% ipython --no-banner

In [1]: import numpy as np

In [2]: import numpy.linalg as la

In [3]: np.set_printoptions(precision=1, suppress=True, linewidth=140, legacy="1.25")

In [4]: A2 = np.array([[1, 0], [-1, 1]])

In [5]: cent = np.array([[0, 1], [1, 1]])

In [6]: F = np.kron(A2, cent)

In [7]: F
Out[7]: 
array([[ 0,  1,  0,  0],
       [ 1,  1,  0,  0],
       [ 0, -1,  0,  1],
       [-1, -1,  1,  1]])

In [8]: w1 = np.array([[5, 5, 5], [9, 8, 5], [9, 7, 5], [4, 2, 0]])

In [9]: beta = np.array([2, 2, 1])

In [10]: hid = np.maximum(F @ w1 + beta, 0)

In [11]: la.matrix_rank(hid)
Out[11]: 3

In [12]: (hid > 0).astype(int)
Out[12]: 
array([[1, 1, 1],
       [1, 1, 1],
       [0, 0, 0],
       [1, 0, 0]])

In [13]: cent = np.array([[2, -1, -1], [0, 0, 1], [-2, 2, -2]])

In [14]: (hid @ cent).round(6).argmax(axis=1)
Out[14]: array([0, 0, 0, 0])

In [15]: J = np.load("w.npy")

In [16]: J
Out[16]: 
array([[-0.9,  1.6, -1.2],
       [ 0. ,  1.6, -1. ],
       [-0.5,  0.6, -0.2],
       [-2.4,  1.7,  0.3],
       [ 1.2,  0.1, -0.5],
       [-1.1, -0.1,  0. ]])

In [17]: round(float(la.norm(J, "nuc")), 1)
Out[17]: 6.8

In [18]: la.norm(J, axis=1)
Out[18]: array([2.2, 1.9, 0.8, 3. , 1.3, 1.1])

In [19]: U, sigma, Vt = la.svd(J, full_matrices=False)

In [20]: np.round(Vt @ Vt.T, 1) + 0
Out[20]: 
array([[1., 0., 0.],
       [0., 1., 0.],
       [0., 0., 1.]])

In [21]: print(np.cumsum(sigma ** 2) / np.sum(sigma ** 2))
[0.7 1.  1. ]

In [22]: np.round(np.sqrt((sigma ** 2).sum()), 1), np.round(la.norm(J), 1)
Out[22]: (4.5, 4.5)

In [23]: np.abs(U[:, 0]).round(6).argmax()
Out[23]: 3

In [24]: sigma
Out[24]: array([3.9, 2.3, 0.7])

In [25]: (sigma > 1e-8).sum()
Out[25]: 3

In [26]: sigma / sigma[0]
Out[26]: array([1. , 0.6, 0.2])

In [27]: np.round(U.T @ J @ Vt.T, 1) + 0
Out[27]: 
array([[3.9, 0. , 0. ],
       [0. , 2.3, 0. ],
       [0. , 0. , 0.7]])
